>>> import numpy as np
>>> np.set_printoptions(precision=2, suppress=True, linewidth=120)
>>> M = np.load("test4.npy")
>>> M
array([[2, 2, 0, 2],
       [2, 2, 0, 2],
       [1, 2, 1, 3]])
>>> np.linalg.cond(M) > 100
np.True_
>>> [round(float(x), 2) for x in np.linalg.svd(M, compute_uv=False)[:3]]
[6.09, 1.39, 0.0]
>>> round(float(np.linalg.norm(M, 2) / np.linalg.norm(M)), 2)
0.97
>>> np.argsort(-np.linalg.norm(M, axis=0).round(6), kind="stable")[:3]
array([3, 1, 0])
>>> Uu, s, Vh = np.linalg.svd(M)
>>> vecs = Vh[:(s > 1e-8).sum()]
>>> rng = np.random.default_rng(3275)
>>> x = M[1] + 4 * M[2] + rng.integers(2) * np.eye(4)[0]
>>> x
array([ 6., 10.,  4., 14.])
>>> np.allclose(vecs.T @ vecs @ x, x)
True
>>> np.linalg.matrix_rank(np.vstack([M, x]))
np.int64(2)
>>> np.round(vecs.T @ vecs, 2) + 0
array([[ 0.67,  0.33, -0.33,  0.  ],
       [ 0.33,  0.33,  0.  ,  0.33],
       [-0.33,  0.  ,  0.33,  0.33],
       [ 0.  ,  0.33,  0.33,  0.67]])
>>> f, v = M[2], M[0]
>>> f @ f
np.int64(15)
>>> pr = (f @ v) / (f @ f) * f
>>> round((v - pr) @ f, 2)
np.float64(-0.0)
>>> pr
array([0.8, 1.6, 0.8, 2.4])
>>> M2 = M / np.sqrt((M ** 2).mean(axis=1, keepdims=True))
>>> np.linalg.matrix_rank(M - M.mean(axis=1, keepdims=True))
np.int64(2)
>>> M - M.mean(axis=1, keepdims=True)
array([[ 0.5 ,  0.5 , -1.5 ,  0.5 ],
       [ 0.5 ,  0.5 , -1.5 ,  0.5 ],
       [-0.75,  0.25, -0.75,  1.25]])
>>> arr = np.array([[-2, -1, -2, -1], [1, 2, 1, 2], [-2, -1, -2, -1], [1, 2, 1, 2]])
>>> arr - arr[0]
array([[0, 0, 0, 0],
       [3, 3, 3, 3],
       [0, 0, 0, 0],
       [3, 3, 3, 3]])
>>> arr.sum(axis=1)
array([-6,  6, -6,  6])
>>> np.round(np.linalg.svd(arr, compute_uv=False), 2) + 0
array([6., 2., 0., 0.])
>>> arr.sum(axis=0)
array([-2,  2, -2,  2])
>>> np.abs(arr).max()
np.int64(2)
>>> K = np.loadtxt("a.csv", delimiter=",")
>>> K
array([[ 0.28, -5.48, -0.38],
       [ 0.29, -6.63,  0.61],
       [-6.38, -2.12, -0.22],
       [-5.25, -2.09, -0.69],
       [-0.06, -0.46, -0.21],
       [ 1.42,  1.23, -0.67],
       [-4.68, -1.37, -1.09],
       [-0.71, -0.52,  0.01],
       [-0.52, -4.61,  0.18],
       [ 1.63,  3.03, -2.62],
       [ 1.79, -4.44,  0.88],
       [-2.44, -0.59, -1.01],
       [-3.68, -2.06, -1.01],
       [-5.45, -2.72,  2.15],
       [-3.33,  0.47,  0.69],
       [ 3.06,  1.93,  0.22],
       [ 0.76,  0.27, -0.43],
       [-3.98, -1.68, -1.26],
       [-3.05, -1.53, -0.37],
       [-0.16,  0.69, -1.81],
       [ 0.8 , -5.35,  2.51],
       [-0.05, -5.28,  0.98],
       [-4.99, -1.6 ,  1.21]])
>>> basis = K[[22, 20]].astype(float)
>>> for _ in range(6):
...     labels = np.linalg.norm(K[:, None] - basis, axis=-1).argmin(axis=1)
...     basis = np.array([K[labels == j].mean(axis=0) for j in range(2)])
... 
>>> labels
array([1, 1, 0, 0, 0, 0, 0, 0, 1, 0, 1, 0, 0, 0, 0, 0, 0, 0, 0, 0, 1, 1, 0])
>>> basis
array([[-2.19, -0.54, -0.42],
       [ 0.43, -5.3 ,  0.8 ]])
>>> proj = K @ np.linalg.solve(K.T @ K, K.T)
>>> np.round(np.diag(proj), 2) + 0
array([0.23, 0.25, 0.19, 0.15, 0.  , 0.02, 0.14, 0.  , 0.12, 0.23, 0.15, 0.06, 0.12, 0.3 , 0.1 , 0.05, 0.01, 0.14,
       0.05, 0.11, 0.26, 0.14, 0.17])
>>> np.linalg.matrix_rank(np.eye(23) - proj)
np.int64(20)
>>> np.allclose(proj @ proj, proj)
True
>>> data = np.load("block9.npy")
>>> data
array([[-1.79, -0.96, -0.95],
       [-3.25, -1.6 , -1.58],
       [-0.17, -0.14, -0.08],
       [ 2.9 ,  1.53,  1.5 ],
       [-1.11, -0.52, -0.55],
       [ 0.3 ,  0.28,  0.18],
       [-2.86, -1.48, -1.43],
       [ 2.71,  1.44,  1.46],
       [ 0.29,  0.21,  0.15],
       [-2.26, -1.09, -1.05],
       [-2.39, -1.16, -1.17],
       [ 2.12,  1.14,  1.06]])
>>> np.allclose(M[:-1].T @ np.linalg.lstsq(M[:-1].T, M[-1])[0], M[-1])
False
>>> np.linalg.lstsq(M[:-1].T, M[-1])[2]
np.int32(1)
